$ python -q
>>> import numpy as np
>>> from numpy import linalg as LA
>>> np.set_printoptions(suppress=True, linewidth=100)
>>> feats = np.loadtxt("out0.csv", delimiter=",")
>>> print(feats)
[[35. 18.  7. 13.]
 [18. 43. 14. -5.]
 [ 7. 14. 19. 23.]
 [13. -5. 23. 49.]]
>>> # equal to its transpose
>>> U, sig, VT = LA.svd(feats)
>>> print(sig.round(2))
[72.35 52.22 21.41  0.02]
>>> M2 = U[:, :3] @ np.diag(sig[:3]) @ VT[:3]
>>> print(M2.round(2))
[[35.   18.    7.   13.  ]
 [18.   43.   14.01 -5.  ]
 [ 7.   14.01 18.99 23.01]
 [13.   -5.   23.01 49.  ]]
>>> print(np.round(np.abs(feats - M2).max(), 2))
0.01
>>> print(round(LA.norm(feats - M2) / LA.norm(feats), 2))
0.0
>>> print(round(LA.norm(feats - M2, 2), 2), np.round(sig[3], 2))
0.02 0.02
>>> print(LA.matrix_rank(feats, rtol=0.05))
3
>>> print(np.count_nonzero(feats))
16
>>> print(feats.shape)
(4, 4)
>>> print(np.abs(feats).max())
49.0
>>> print(feats - feats[0])
[[  0.   0.   0.   0.]
 [-17.  25.   7. -18.]
 [-28.  -4.  12.  10.]
 [-22. -23.  16.  36.]]
>>> print(LA.matrix_rank(feats))
4
>>> print(feats.sum(axis=0))
[73. 70. 63. 80.]
>>> LA.rank(feats)
Traceback (most recent call last):
  File "<python-input-20>", line 1, in <module>
    LA.rank(feats)
    ^^^^^^^
AttributeError: module 'numpy.linalg' has no attribute 'rank'
>>> print(np.diff(feats, axis=0))
[[-17.  25.   7. -18.]
 [-11. -29.   5.  28.]
 [  6. -19.   4.  26.]]
>>> rng = np.random.default_rng(59842)
>>> lab = rng.permutation(4)
>>> print(lab)
[0 1 2 3]
>>> M2 = feats[lab][:, lab]
>>> print(np.round(LA.det(M2), 2), np.round(LA.det(feats[lab]), 2))
1764.0 1764.0
>>> print(M2)
[[35. 18.  7. 13.]
 [18. 43. 14. -5.]
 [ 7. 14. 19. 23.]
 [13. -5. 23. 49.]]
>>> print(np.diag(M2))
[35. 43. 19. 49.]
>>> print(np.trace(M2))
146.0
>>> print(np.allclose(M2, feats))
True
>>> data = np.loadtxt("x.csv", delimiter=",")
>>> print(data)
[[1. 4.]
 [1. 8.]]
>>> x = np.array([3, 0])
>>> h1 = np.maximum(data @ x, 0)
>>> print(np.round(np.tanh(data @ x), 2))
[1. 1.]
>>> print(data.T @ h1)
[ 6. 36.]
>>> print(np.argsort(-LA.norm(data, axis=0).round(6), kind="stable")[:3])
[1 0]
>>> print(round(np.log10(LA.cond(data))))
1
>>> print(LA.cond(data) > 100)
False
>>> F = np.load("case13.npy")
>>> print(F)
[[2 2 2]
 [2 4 4]
 [2 4 6]]
>>> x = np.ones(3)
>>> for _ in range(3):
...     x = F @ x
...     x /= LA.norm(x)
...     print(round(x @ F @ x, 2))
... 
10.09
10.1
10.1
>>> print(round(LA.eigvalsh(F)[-1], 2))
10.1
>>> r0 = np.array([-1, 1])
>>> print(np.polyval(r0, F[1]))
[-1 -3 -3]
>>> print(np.cross(F[1, :3], F[2, :3]))
[ 8 -4  0]
>>> x = np.array([0, 4, -1])
>>> print(F @ np.ones(3))
[ 6. 10. 12.]
>>> print((F @ x).argmax())
1
>>> print(F * x)
[[ 0  8 -2]
 [ 0 16 -4]
 [ 0 16 -6]]
>>> print(np.sign((F @ x).round(6)))
[1 1 1]
>>> vals, evecs = LA.eigh(F)
>>> print(np.round(evecs @ np.diag(vals) @ evecs.T, 2))
[[2. 2. 2.]
 [2. 4. 4.]
 [2. 4. 6.]]
>>> print(np.round(np.abs(evecs[:, -1]), 2))
[0.33 0.59 0.74]
>>> print(np.abs(evecs[:, -1]).round(6).argmax())
2
>>> print(vals.round(2))
[ 0.62  1.29 10.1 ]
>>> print(np.round(LA.eigvalsh(F + 5 * np.eye(3)), 2))
[ 5.62  6.29 15.1 ]
>>> M2 = LA.invert(F)
Traceback (most recent call last):
  File "<python-input-59>", line 1, in <module>
    M2 = LA.invert(F)
         ^^^^^^^^^
AttributeError: module 'numpy.linalg' has no attribute 'invert'
>>> M2 = LA.inv(F)
>>> print((np.abs(M2) > 1e-9).astype(int))
[[1 1 0]
 [1 1 1]
 [0 1 1]]
>>> print(F @ M2)
[[1. 0. 0.]
 [0. 1. 0.]
 [0. 0. 1.]]
>>> print(round(LA.cond(F), 2))
16.39
>>> print(round(float(LA.det(F) * LA.det(M2)), 2))
1.0
>>> W0 = np.eye(3, dtype=int)[rng.permutation(3)]
>>> print(W0)
[[1 0 0]
 [0 0 1]
 [0 1 0]]
>>> # row-stochastic, so 1 is an eigenvalue
>>> vals, evecs = LA.eigvalsh(W0)
Traceback (most recent call last):
  File "<python-input-68>", line 1, in <module>
    vals, evecs = LA.eigvalsh(W0)
    ^^^^^^^^^^^
ValueError: too many values to unpack (expected 2)
>>> vals, evecs = LA.eigh(W0)
>>> print(np.round(LA.svd(W0, compute_uv=False), 2))
[1. 1. 1.]
>>> print(vals.sum(), np.trace(W0))
1.0 1
>>> print(np.round(LA.eigvalsh(W0 + -3 * np.eye(3)), 2))
[-4. -2. -2.]
>>> print(np.round(evecs.T @ W0 @ evecs, 2) + 0)
[[-1.  0.  0.]
 [ 0.  1.  0.]
 [ 0.  0.  1.]]
>>> print(np.round(evecs.T @ evecs, 2) + 0)
[[1. 0. 0.]
 [0. 1. 0.]
 [0. 0. 1.]]
>>> mat = np.array([[1, -2, 4], [1, -1, 1], [1, 0, 0]])
>>> x = np.array([-2, 0, -3])
>>> h1 = np.maximum(mat @ x, 0)
>>> print(mat * (h1 > 1e-9)[:, None])
[[0 0 0]
 [0 0 0]
 [0 0 0]]
>>> print(np.flatnonzero(h1 > 1e-9))
[]
>>> print(round(float(LA.det(mat[::-1])), 2))
-2.0
>>> print(np.kron(np.eye(2, dtype=int), mat))
[[ 1 -2  4  0  0  0]
 [ 1 -1  1  0  0  0]
 [ 1  0  0  0  0  0]
 [ 0  0  0  1 -2  4]
 [ 0  0  0  1 -1  1]
 [ 0  0  0  1  0  0]]
